% python3 -q
>>> import numpy as np
>>> from numpy import linalg as LA
>>> np.set_printoptions(precision=2, suppress=True, linewidth=120)
>>> def tidy(a):
...     return np.round(a, 2) + 0
... 
>>> arr = np.load("layer15.npy")
>>> arr
array([[ 1, -1],
       [ 1,  0],
       [ 1,  1]])
>>> print(tidy(LA.norm(arr, axis=0)))
[1.73 1.41]
>>> tidy(LA.norm(arr, axis=1))
array([1.41, 1.  , 1.41])
>>> LA.norm(arr, axis=1).argmax()
np.int64(0)
>>> tidy(LA.norm(arr) ** 2 / LA.norm(arr, 2) ** 2)
np.float64(1.67)
>>> M = np.array([[-0.09, -0.11, 0.05, -0.13, -0.2],
...     [-1.62, -1.98, 0.9, -2.34, -3.6],
...     [0.18, 0.22, -0.1, 0.26, 0.4]])
>>> M
array([[-0.09, -0.11,  0.05, -0.13, -0.2 ],
       [-1.62, -1.98,  0.9 , -2.34, -3.6 ],
       [ 0.18,  0.22, -0.1 ,  0.26,  0.4 ]])
>>> # row 1 dominates
>>> np.unique(M.round(6), axis=0).shape
(3, 5)
>>> LA.lstsq(M[:-1].T, M[-1])[2]
np.int32(1)
>>> print(tidy(M @ LA.pinv(M) @ M))
[[-0.09 -0.11  0.05 -0.13 -0.2 ]
 [-1.62 -1.98  0.9  -2.34 -3.6 ]
 [ 0.18  0.22 -0.1   0.26  0.4 ]]
>>> LA.cond(M) > 100
np.True_
>>> print(np.argsort(-LA.norm(M, axis=0).round(6), kind="stable")[:3])
[4 3 1]
>>> print(LA.matrix_rank(M, rtol=0.1))
1
>>> Uu, s, Vt = LA.svd(M)
>>> tidy(s)
array([5.12, 0.  , 0.  ])
>>> np.argmax(s[:-1] / (s[1:] + 1e-6)) + 1
np.int64(1)
>>> B = Uu[:, :1] @ np.diag(s[:1]) @ Vt[:1]
>>> print(tidy(LA.norm(M - B, 2)), tidy(s[1]))
0.0 0.0
>>> LA.matrix_rank(M, rtol=0.05)
np.int64(1)
>>> B = M / LA.norm(M, axis=1, keepdims=True)
>>> cov = B @ B.T
>>> (np.abs(cov) > 0.9).astype(int)
array([[1, 1, 1],
       [1, 1, 1],
       [1, 1, 1]])
>>> print(tidy(cov[2]))
[-1. -1.  1.]
>>> np.argwhere(np.triu(np.abs(cov) > 0.95, 1))
array([[0, 1],
       [0, 2],
       [1, 2]])
>>> J = np.load("w.npy")
>>> J
array([[-1, -1,  1,  2, -2],
       [-1, -1, -1,  1,  2],
       [ 1, -1, -1, -1,  1],
       [ 2,  1, -1, -1, -1],
       [-2,  2,  1, -1, -1]])
>>> # equal to its transpose
>>> J.shape
(5, 5)
>>> J.sum(axis=0)
array([-1,  0, -1,  0, -1])
>>> tidy(LA.norm(J))
np.float64(6.56)
>>> np.count_nonzero(J)
np.int64(25)
>>> np.abs(J).max()
np.int64(2)
>>> np.diff(J, axis=0)
array([[ 0,  0, -2, -1,  4],
       [ 2,  0,  0, -2, -1],
       [ 1,  2,  0,  0, -2],
       [-4,  1,  2,  0,  0]])
>>> J - J[0]
array([[ 0,  0,  0,  0,  0],
       [ 0,  0, -2, -1,  4],
       [ 2,  0, -2, -3,  3],
       [ 3,  2, -2, -3,  1],
       [-1,  3,  0, -3,  1]])
>>> print(J.sum(axis=1))
[-1  0 -1  0 -1]
>>> m1 = np.load("arr.npy")
>>> m1
array([[ 1,  0,  5,  1,  1],
       [ 1,  2,  0,  0,  1],
       [ 2,  2,  0,  0,  2],
       [ 2,  2,  5,  1,  0],
       [ 1,  2, 10,  2,  2]])
>>> cov = m1.T @ m1
>>> np.trace(cov), (m1 ** 2).sum()
(np.int64(193), np.int64(193))
>>> cov
array([[ 11,  12,  25,   5,   8],
       [ 12,  16,  30,   6,  10],
       [ 25,  30, 150,  30,  25],
       [  5,   6,  30,   6,   5],
       [  8,  10,  25,   5,  10]])
>>> print(tidy(LA.svd(m1, compute_uv=False) ** 2))
[172.06  16.96   2.75   1.23   0.  ]
>>> print(np.diag(cov))
[ 11  16 150   6  10]
>>> (m1 @ m1.T).shape
(5, 5)
>>> LA.matrix_rank(cov)
np.int64(4)
>>> B = np.array([[-1, 3], [2, 1]])
>>> cent = np.kron(B, m1)
>>> tidy(LA.norm(cent, 2)), tidy(LA.norm(B, 2) * LA.norm(m1, 2))
(np.float64(41.88), np.float64(41.88))
>>> cent
array([[ -1,   0,  -5,  -1,  -1,   3,   0,  15,   3,   3],
       [ -1,  -2,   0,   0,  -1,   3,   6,   0,   0,   3],
       [ -2,  -2,   0,   0,  -2,   6,   6,   0,   0,   6],
       [ -2,  -2,  -5,  -1,   0,   6,   6,  15,   3,   0],
       [ -1,  -2, -10,  -2,  -2,   3,   6,  30,   6,   6],
       [  2,   0,  10,   2,   2,   1,   0,   5,   1,   1],
       [  2,   4,   0,   0,   2,   1,   2,   0,   0,   1],
       [  4,   4,   0,   0,   4,   2,   2,   0,   0,   2],
       [  4,   4,  10,   2,   0,   2,   2,   5,   1,   0],
       [  2,   4,  20,   4,   4,   1,   2,  10,   2,   2]])
>>> Uu, s, Vt = LA.svd(m1)
>>> V = Vt[:(s > 1e-8).sum()]
>>> rng = np.random.default_rng(890533)
>>> x = m1[4] + -2 * m1[3] + rng.integers(2) * np.eye(5)[2]
>>> x
array([-3., -2.,  0.,  0.,  2.])
>>> tidy(V.T @ V)
array([[1.  , 0.  , 0.  , 0.  , 0.  ],
       [0.  , 1.  , 0.  , 0.  , 0.  ],
       [0.  , 0.  , 0.96, 0.19, 0.  ],
       [0.  , 0.  , 0.19, 0.04, 0.  ],
       [0.  , 0.  , 0.  , 0.  , 1.  ]])
>>> print(LA.matrix_rank(np.vstack([m1, x])))
4
>>> LA.matrix_rank(m1)
np.int64(4)
>>> m1.mean(axis=0)
array([1.4, 1.6, 4. , 0.8, 1.2])
>>> tidy(LA.svd(m1, compute_uv=False))
array([13.12,  4.12,  1.66,  1.11,  0.  ])
>>> tidy(LA.norm(m1))
np.float64(13.89)
>>> m1.sum(axis=1)
array([ 8,  4,  6, 10, 17])
>>> np.abs(m1).max()
np.int64(10)
>>> np.diff(m1, axis=0)
array([[ 0,  2, -5, -1,  0],
       [ 1,  0,  0,  0,  1],
       [ 0,  0,  5,  1, -2],
       [-1,  0,  5,  1,  2]])
>>> tidy(LA.eigvals(m1))
array([ 8.22, -3.36,  0.  ,  0.07,  1.07])
>>> np.einsum("ii->", m1)
np.int64(6)
>>> tidy(LA.det(m1[::-1]))
np.float64(0.0)
>>> tidy(LA.eigvals(m1).sum().real)
np.float64(6.0)
>>> u = np.array([-1, -2, 1, -3])
>>> g = np.array([0, 0, 2, 1, 0])
>>> data = u[:, None] + g[None, :]
>>> data
array([[-1, -1,  1,  0, -1],
       [-2, -2,  0, -1, -2],
       [ 1,  1,  3,  2,  1],
       [-3, -3, -1, -2, -3]])
>>> Uu, s, Vt = LA.svd(data)
>>> V = Vt[:(s > 1e-8).sum()]
>>> x = data[0] + -2 * data[3] + rng.integers(2) * np.eye(5)[1]
>>> print(x)
[5. 6. 3. 4. 5.]
>>> tidy(LA.norm(x - V.T @ V @ x))
np.float64(0.83)
>>> np.allclose(V.T @ V @ x, x)
False
>>> Uu, s, Vt = LA.svd(data)
>>> tidy(s)
array([7.4, 3.2, 0. , 0. ])
>>> np.argmax(s[:-1] / (s[1:] + 1e-6)) + 1
np.int64(2)
>>> B = Uu[:, :2] @ np.diag(s[:2]) @ Vt[:2]
>>> tidy(np.abs(data - B).max())
np.float64(0.0)
>>> LA.matrix_rank(B)
np.int64(2)
>>> tidy(B)
array([[-1., -1.,  1.,  0., -1.],
       [-2., -2.,  0., -1., -2.],
       [ 1.,  1.,  3.,  2.,  1.],
       [-3., -3., -1., -2., -3.]])
>>> B = np.array([[0], [4], [1], [0], [0], [3]])
>>> cent = np.array([[3, 5, 9]])
>>> F = B @ cent
>>> F
array([[ 0,  0,  0],
       [12, 20, 36],
       [ 3,  5,  9],
       [ 0,  0,  0],
       [ 0,  0,  0],
       [ 9, 15, 27]])
>>> np.argsort(-LA.norm(F, axis=0).round(6), kind="stable")[:3]
array([2, 1, 0])
>>> W1 = np.array([[0, 3], [1, 4], [5, 2]])
>>> b = np.array([9, 0])
>>> act = np.maximum(F @ W1 + b, 0)
>>> print(LA.matrix_rank(act))
2
>>> (act > 0).astype(int)
array([[1, 0],
       [1, 1],
       [1, 1],
       [1, 0],
       [1, 0],
       [1, 1]])
>>> cent = np.array([[2, 2], [3, 3]])
>>> (act @ cent).round(6).argmax(axis=1)
array([0, 0, 0, 0, 0, 0])
>>> LA.lstsq(F[:-1].T, F[-1])[2]
np.int32(1)
>>> tidy(np.trace(LA.pinv(F) @ F))
np.float64(1.0)
>>> np.allclose(F[:-1].T @ LA.lstsq(F[:-1].T, F[-1])[0], F[-1])
True
>>> Uu, s, Vt = LA.svd(M)
>>> V = Vt[:(s > 1e-8).sum()]
>>> x = M[2] + 3 * M[0] + rng.integers(2) * np.eye(5)[2]
>>> tidy(x)
array([-0.09, -0.11,  1.05, -0.13, -0.2 ])
>>> tidy(V.T @ V)
array([[ 0.1 ,  0.12, -0.06,  0.15,  0.23],
       [ 0.12,  0.15, -0.07,  0.18,  0.28],
       [-0.06, -0.07,  0.03, -0.08, -0.13],
       [ 0.15,  0.18, -0.08,  0.21,  0.33],
       [ 0.23,  0.28, -0.13,  0.33,  0.5 ]])
>>> tidy(LA.norm(x - V.T @ V @ x))
np.float64(0.98)
>>> Uu, s, Vt = LA.svd(F)
>>> V = Vt[:(s > 1e-8).sum()]
>>> x = F[0] + -1 * F[2] + rng.integers(2) * np.eye(3)[2]
>>> x
array([-3., -5., -9.])
>>> np.allclose(V.T @ V @ x, x)
True
>>> LA.matrix_rank(np.vstack([F, x]))
np.int64(1)
>>> K = np.abs(np.array([[2, 2, -2], [-1, -2, 3], [0, 0, 1]])) + np.eye(3)
>>> K = K / K.sum(axis=1, keepdims=True)
>>> print(tidy(K))
[[0.43 0.29 0.29]
 [0.14 0.43 0.43]
 [0.   0.   1.  ]]
>>> print(tidy(np.einsum("ii->", K)))
1.86
>>> print(tidy(np.einsum("ij,ji->", K, K)))
1.45
>>> B = LA.inv(K)
>>> print(tidy(LA.det(K) * LA.det(B)))
1.0
>>> tidy(K @ B)
array([[1., 0., 0.],
       [0., 1., 0.],
       [0., 0., 1.]])
>>> tidy(LA.slogdet(K)[0])
np.float64(1.0)
>>> (np.abs(B) > 1e-9).astype(int)
array([[1, 1, 0],
       [1, 1, 1],
       [0, 0, 1]])
>>> print(tidy(LA.det(K) * B))
[[ 0.43 -0.29  0.  ]
 [-0.14  0.43 -0.14]
 [ 0.    0.    0.14]]
>>> tidy(LA.inv(B))
array([[0.43, 0.29, 0.29],
       [0.14, 0.43, 0.43],
       [0.  , 0.  , 1.  ]])
>>> np.allclose(B, K.T)
False
>>> tidy(LA.cond(K))
np.float64(5.38)
>>> E = np.array([[1, -3, 1, -1, -2],
...     [3, -2, -1, -3, 3],
...     [3, 0, 1, 3, 1],
...     [1, 0, -1, 1, -1]])
>>> E[1] = E[3]
>>> E
array([[ 1, -3,  1, -1, -2],
       [ 1,  0, -1,  1, -1],
       [ 3,  0,  1,  3,  1],
       [ 1,  0, -1,  1, -1]])
>>> r = LA.matrix_rank(E)
>>> r
np.int64(3)
>>> null = LA.svd(E)[2][r:].T
>>> null.shape
(5, 2)
>>> np.allclose(E @ null, 0)
True
>>> [int(LA.matrix_rank(E[:, :j + 1])) for j in range(5)]
[1, 2, 3, 3, 3]
>>> Uu, s, Vt = LA.svd(E)
>>> tidy(s)
array([4.72, 4.03, 2.34, 0.  ])
>>> print(np.argmax(s[:-1] / (s[1:] + 1e-6)) + 1)
3
>>> B = Uu[:, :3] @ np.diag(s[:3]) @ Vt[:3]
>>> print(tidy(LA.norm(E - B, 2)), tidy(s[3]))
0.0 0.0
>>> tidy(B)
array([[ 1., -3.,  1., -1., -2.],
       [ 1.,  0., -1.,  1., -1.],
       [ 3.,  0.,  1.,  3.,  1.],
       [ 1.,  0., -1.,  1., -1.]])
>>> LA.matrix_rank(B)
np.int64(3)
>>> tidy(LA.norm(E, 2) / LA.norm(E))
np.float64(0.71)
>>> LA.cond(E) > 100
np.True_
>>> print(LA.matrix_rank(E, rtol=0.1))
3
>>> [round(float(x), 2) for x in LA.svd(E, compute_uv=False)[:3]]
[4.72, 4.03, 2.34]
